>>> import numpy as np
>>> np.set_printoptions(suppress=True, linewidth=160)
>>> K = np.load("arr.npy")
>>> K
array([[-1.93,  1.6 , -1.33],
       [-0.13,  0.14, -1.41],
       [-1.22,  0.2 ,  0.39],
       [ 1.31,  0.25,  4.11],
       [-0.41, -1.19,  0.93],
       [-0.13, -1.01, -2.42],
       [ 0.3 ,  1.37, -1.66],
       [ 0.23,  0.32,  5.48],
       [ 0.09, -1.83, -2.64],
       [-2.7 ,  0.32, -0.48],
       [ 1.32, -0.78, -3.39],
       [-1.7 , -0.53, -1.44]])
>>> C2 = np.cov(K, rowvar=False)
>>> np.argwhere(np.triu(np.abs(np.corrcoef(K.T)) > 0.8, 1))
array([], shape=(0, 2), dtype=int64)
>>> np.round(np.polyfit(K[:, 1], K[:, 2], 1), 2)
array([ 0.65, -0.26])
>>> np.round(np.linalg.eigvalsh(C2)[::-1], 2)
array([7.37, 1.71, 0.77])
>>> x = np.array([0, -5, -8])
>>> target = K @ x
>>> np.round(np.linalg.lstsq(K, target)[0], 2) + 0
array([ 0., -5., -8.])
>>> np.round(np.linalg.solve(K.T @ K, K.T @ target), 2) + 0
array([ 0., -5., -8.])
>>> rng = np.random.default_rng(430897)
>>> target = target + 0.3 * rng.normal(size=12)
>>> target.round(2)
array([  2.85,  10.35,  -4.12, -34.19,  -1.6 ,  24.67,   6.42, -45.52,  29.98,   2.16,  31.33,  14.82])
>>> c, *_ = np.linalg.lstsq(K, target)
>>> round(float(np.linalg.norm(target - K @ c)), 2)
0.83
>>> c.round(2)
array([-0.04, -4.99, -8.03])
>>> np.round(K.T @ (target - K @ c), 2) + 0
array([0., 0., 0.])
>>> W0 = np.load("test10.npy")
>>> W0
array([[-3, -2,  0],
       [ 3,  3, -1],
       [-1, -3, -2],
       [ 9, 10, -4]])
>>> proj = W0 @ np.linalg.solve(W0.T @ W0, W0.T)
>>> np.round(np.diag(proj), 2)
array([0.94, 0.11, 1.  , 0.94])
>>> x = np.array([2, 0, 1])
>>> target = W0 @ x
>>> target
array([-6,  5, -4, 14])
>>> target = target + 0.05 * rng.normal(size=4)
>>> target.round(2)
array([-6.04,  5.05, -4.02, 14.04])
>>> c, *_ = np.linalg.lstsq(W0, target)
>>> round(float(np.linalg.norm(target - W0 @ c)), 2)
0.03
>>> q, R = np.linalg.qr(W0)
>>> np.round(np.abs(np.diag(R)), 2)
array([10.  ,  2.32,  2.38])
>>> np.allclose(R.T @ R, W0.T @ W0)
True
>>> np.trace(q @ q.T)
np.float64(3.0)
>>> abs(R[0, 0]), round(float(np.linalg.norm(W0[:, 0])), 2)
(np.float64(10.0), 10.0)
>>> F = np.load("mat.npy")
>>> F
array([[0, 0, 0],
       [0, 0, 2],
       [0, 0, 0],
       [1, 0, 2],
       [1, 0, 2],
       [0, 0, 0],
       [0, 0, 0],
       [0, 0, 2],
       [1, 0, 4],
       [1, 0, 3],
       [0, 0, 2],
       [0, 0, 0],
       [0, 0, 0],
       [0, 0, 2],
       [1, 0, 1],
       [0, 0, 0],
       [0, 0, 0],
       [0, 0, 0],
       [1, 0, 1],
       [1, 0, 2]])
>>> r = np.linalg.matrix_rank(F)
>>> r
np.int64(2)
>>> ns = np.linalg.svd(F)[2][r:].T
>>> ns.shape
(3, 1)
>>> ns @ ns.T
array([[0., 0., 0.],
       [0., 1., 0.],
       [0., 0., 0.]])
>>> [int(np.linalg.matrix_rank(np.delete(F, i, axis=0))) for i in range(20)]
[2, 2, 2, 2, 2, 2, 2, 2, 2, 2, 2, 2, 2, 2, 2, 2, 2, 2, 2, 2]
>>> [int(np.linalg.matrix_rank(F[:, :j + 1])) for j in range(3)]
[1, 1, 2]
>>> ns[:, 0] / ns[np.abs(ns[:, 0]).round(6).argmax(), 0]
array([0., 1., 0.])
>>> left, sv, Vt = np.linalg.svd(F)
>>> vecs = Vt[:(sv > 1e-8).sum()]
>>> x = F[6] + 4 * F[16] + rng.integers(2) * np.eye(3)[1]
>>> x
array([0., 1., 0.])
>>> np.allclose(vecs.T @ vecs @ x, x)
False
>>> np.round(vecs.T @ vecs, 2) + 0
array([[1., 0., 0.],
       [0., 0., 0.],
       [0., 0., 1.]])
>>> C2 = F.T @ F
>>> np.round(np.linalg.eigvalsh(C2)[::-1], 2)
array([59.3,  2.7,  0. ])
>>> (F @ F.T).shape
(20, 20)
>>> feats = np.load("block11.npy")
>>> feats
array([[174, -74, -58,  53],
       [-74,  56,  48,   6],
       [-58,  48,  84,  50],
       [ 53,   6,  50, 166]])
>>> (feats - feats.T) / 2
array([[0., 0., 0., 0.],
       [0., 0., 0., 0.],
       [0., 0., 0., 0.],
       [0., 0., 0., 0.]])
>>> np.round(np.sort(np.abs(np.linalg.eigvals(feats))), 2)
array([ 12.9 ,  22.52, 194.88, 249.7 ])
>>> feats @ feats
array([[ 41925, -19486, -15866,  14676],
       [-19486,  10952,  11312,   -190],
       [-15866,  11312,  15224,   9714],
       [ 14676,   -190,   9714,  32901]])
>>> np.allclose(feats, feats.T)
True
>>> x = np.array([-1, -2, 1, 0])
>>> np.linalg.norm(feats @ x) <= np.linalg.norm(feats, 2) * np.linalg.norm(x) + 1e-9
np.True_
>>> feats * x
array([[-174,  148,  -58,    0],
       [  74, -112,   48,    0],
       [  58,  -96,   84,    0],
       [ -53,  -12,   50,    0]])
>>> feats @ (2 * x)
array([-168,   20,   92,  -30])
>>> feats @ np.ones(4)
array([ 95.,  36., 124., 275.])
>>> (feats @ x).argmax()
np.int64(2)
>>> np.sign((feats @ x).round(6))
array([-1,  1,  1, -1])
>>> np.einsum("ij,j->i", feats, x)
array([-84,  10,  46, -15])
>>> feats @ np.eye(4)[2]
array([-58.,  48.,  84.,  50.])
